>>> import numpy as np
>>> np.set_printoptions(precision=2, suppress=True, linewidth=160, legacy="1.25")
>>> rnd = lambda a: np.round(a, 2) + 0
>>> C = np.sign(np.array([[1, 0, 3, 3], [3, 1, 5, 5], [3, 2, 0, 1], [5, 1, 5, 2]]))
>>> A2 = (np.tril(C, -1) + np.eye(4)) @ (np.triu(C, 1) + np.eye(4))
>>> w = np.array([2, -2, 2, -1])
>>> m1 = np.rint(A2 * w @ np.linalg.inv(A2)) + 0
>>> m1
array([[  2.,   0.,   3.,  -3.],
       [  4.,  -6.,  10.,  -6.],
       [  4.,  -8.,  15.,  -9.],
       [  4.,  -8.,  16., -10.]])
>>> Uu, s, VT = np.linalg.svd(m1)
>>> np.argmax(s[:-1] / (s[1:] + 1e-6)) + 1
3
>>> A2 = Uu[:, :3] @ np.diag(s[:3]) @ VT[:3]
>>> rnd(np.abs(m1 - A2).max())
0.04
>>> rnd(A2)
array([[ 2.  ,  0.  ,  2.99, -3.01],
       [ 4.  , -5.99, 10.01, -5.99],
       [ 3.99, -8.02, 14.97, -9.04],
       [ 4.01, -7.98, 16.03, -9.97]])
>>> np.linalg.matrix_rank(m1, rtol=0.05)
2
>>> np.linalg.matrix_rank(A2)
3
>>> rnd(np.linalg.norm(m1 - A2) / np.linalg.norm(m1))
0.0
>>> cov = m1.T @ m1
>>> np.diag(cov)
array([ 52., 164., 590., 226.])
>>> np.allclose(cov, cov.T)
True
>>> np.linalg.matrix_rank(cov)
4
>>> (m1 @ m1.T).shape
(4, 4)
>>> rnd(np.linalg.svd(m1, compute_uv=False) ** 2)
array([1024.65,    5.21,    2.13,    0.01])
>>> np.trace(cov), (m1 ** 2).sum()
(1032.0, 1032.0)
>>> cov
array([[  52.,  -88.,  170., -106.],
       [ -88.,  164., -308.,  188.],
       [ 170., -308.,  590., -364.],
       [-106.,  188., -364.,  226.]])
>>> np.linalg.cond(m1) > 100
True
>>> round(np.log10(np.linalg.cond(m1)))
3
>>> np.argsort(-np.linalg.norm(m1, axis=0).round(6), kind="stable")[:3]
array([2, 3, 1])
>>> np.linalg.matrix_rank(m1, rtol=0.1)
1
>>> E = np.loadtxt("arr.csv", delimiter=",")
>>> rnd(E)
array([[ 0.39, -0.04,  0.18, -0.18,  0.04,  0.39, -0.11,  0.11],
       [-0.04,  0.  , -0.02,  0.02,  0.  , -0.04,  0.01, -0.01],
       [ 0.18, -0.02,  0.08, -0.08,  0.02,  0.18, -0.05,  0.05],
       [-0.18,  0.02, -0.08,  0.08, -0.02, -0.18,  0.05, -0.05],
       [ 0.04,  0.  ,  0.02, -0.02,  0.  ,  0.04, -0.01,  0.01],
       [ 0.39, -0.04,  0.18, -0.18,  0.04,  0.39, -0.11,  0.11],
       [-0.11,  0.01, -0.05,  0.05, -0.01, -0.11,  0.03, -0.03],
       [ 0.11, -0.01,  0.05, -0.05,  0.01,  0.11, -0.03,  0.03]])
>>> x = np.array([0, 0, 2, 2, 1, 2, 0, 0])
>>> rnd(E @ x)
array([ 0.81, -0.07,  0.37, -0.37,  0.07,  0.81, -0.22,  0.22])
>>> rnd(E @ E @ x)
array([ 0.81, -0.07,  0.37, -0.37,  0.07,  0.81, -0.22,  0.22])
>>> np.trace(E)
1.0
>>> rnd((x - E @ x) @ (E @ x))
0.0
>>> Uu, s, VT = np.linalg.svd(E)
>>> vecs = VT[:(s > 1e-8).sum()]
>>> rng = np.random.default_rng(70)
>>> x = E[2] + -1 * E[4] + rng.integers(2) * np.eye(8)[4]
>>> rnd(x)
array([ 0.14, -0.01,  0.06, -0.06,  1.01,  0.14, -0.04,  0.04])
>>> rnd(np.linalg.norm(x - vecs.T @ vecs @ x))
1.0
>>> rnd(np.diag(vecs.T @ vecs))
array([0.39, 0.  , 0.08, 0.08, 0.  , 0.39, 0.03, 0.03])
>>> J = np.array([[-0.9, -2.0, 0.3, 1.0, -0.1, 0.0],
...     [1.8, 0.1, -1.1, 0.7, -0.4, 0.1],
...     [1.0, -0.8, 1.9, 0.0, 0.1, -0.1],
...     [-1.1, -0.8, 1.1, -0.5, -1.7, 1.9],
...     [-0.8, 0.2, 0.6, 0.8, -1.5, 0.2]])
>>> J[1] = J[2] + 0.1 * rng.normal(size=6)
>>> rnd(J)
array([[-0.9 , -2.  ,  0.3 ,  1.  , -0.1 ,  0.  ],
       [ 0.9 , -0.71,  1.86,  0.14, -0.05, -0.05],
       [ 1.  , -0.8 ,  1.9 ,  0.  ,  0.1 , -0.1 ],
       [-1.1 , -0.8 ,  1.1 , -0.5 , -1.7 ,  1.9 ],
       [-0.8 ,  0.2 ,  0.6 ,  0.8 , -1.5 ,  0.2 ]])
>>> def softmax(z):
...     e = np.exp(z - z.max(axis=-1, keepdims=True))
...     return e / e.sum(axis=-1, keepdims=True)
... 
>>> rnd(softmax(J[3]))
array([0.03, 0.04, 0.27, 0.05, 0.02, 0.59])
>>> scores = J @ J.T / np.sqrt(6)
>>> softmax(scores).round(6).argmax(axis=1)
array([0, 2, 2, 3, 4])
>>> rnd(softmax(scores))
array([[0.58, 0.09, 0.09, 0.15, 0.09],
       [0.09, 0.36, 0.39, 0.1 , 0.06],
       [0.08, 0.37, 0.42, 0.08, 0.05],
       [0.04, 0.03, 0.03, 0.83, 0.07],
       [0.13, 0.08, 0.07, 0.35, 0.36]])
